$ python -q
>>> import numpy as np
>>> from numpy import linalg as LA
>>> np.set_printoptions(precision=2, suppress=True, linewidth=100, floatmode="fixed")
>>> rd = lambda a: np.round(a, 2) + 0
>>> E = np.loadtxt("test17.csv", delimiter=",")
>>> E
array([[ 3.00,  0.00,  0.00],
       [-3.00,  2.00,  0.00],
       [ 2.00, -1.00,  0.00]])
>>> # triangular: eigenvalues sit on the diagonal
>>> other = np.array([[0, 3], [0, 3]])
>>> basis = np.kron(other, E)
>>> basis
array([[ 0.00,  0.00,  0.00,  9.00,  0.00,  0.00],
       [-0.00,  0.00,  0.00, -9.00,  6.00,  0.00],
       [ 0.00, -0.00,  0.00,  6.00, -3.00,  0.00],
       [ 0.00,  0.00,  0.00,  9.00,  0.00,  0.00],
       [-0.00,  0.00,  0.00, -9.00,  6.00,  0.00],
       [ 0.00, -0.00,  0.00,  6.00, -3.00,  0.00]])
>>> Uu, sigma, Vt = LA.svd(E)
>>> np.argmax(sigma[:-1] / (sigma[1:] + 1e-6)) + 1
np.int64(2)
>>> rd(sigma)
array([5.02, 1.35, 0.00])
>>> other = Uu[:, :2] @ np.diag(sigma[:2]) @ Vt[:2]
>>> rd(other)
array([[ 3.00,  0.00,  0.00],
       [-3.00,  2.00,  0.00],
       [ 2.00, -1.00,  0.00]])
>>> LA.matrix_rank(other)
np.int64(2)
>>> rd(LA.norm(E, 2) / LA.norm(E))
np.float64(0.97)
>>> data = np.load("case0.npy")
>>> data
array([[-2, -2,  0],
       [ 0, -2, -2],
       [-2,  0, -2]])
>>> def softmax(z):
...     e = np.exp(z - z.max(axis=-1, keepdims=True))
...     return e / e.sum(axis=-1, keepdims=True)
... 
>>> rd(softmax(data).sum(axis=1))
array([1.00, 1.00, 1.00])
>>> rd(softmax(data[2] + -3))
array([0.11, 0.79, 0.11])
>>> rd(softmax(10 * data[2]))
array([0.00, 1.00, 0.00])
>>> S = data @ data.T / np.sqrt(3)
>>> rd(softmax(S + np.triu(np.full(S.shape, -np.inf), 1)))
array([[1.00, 0.00, 0.00],
       [0.09, 0.91, 0.00],
       [0.08, 0.08, 0.83]])
>>> softmax(S).round(6).argmax(axis=1)
array([0, 1, 2])
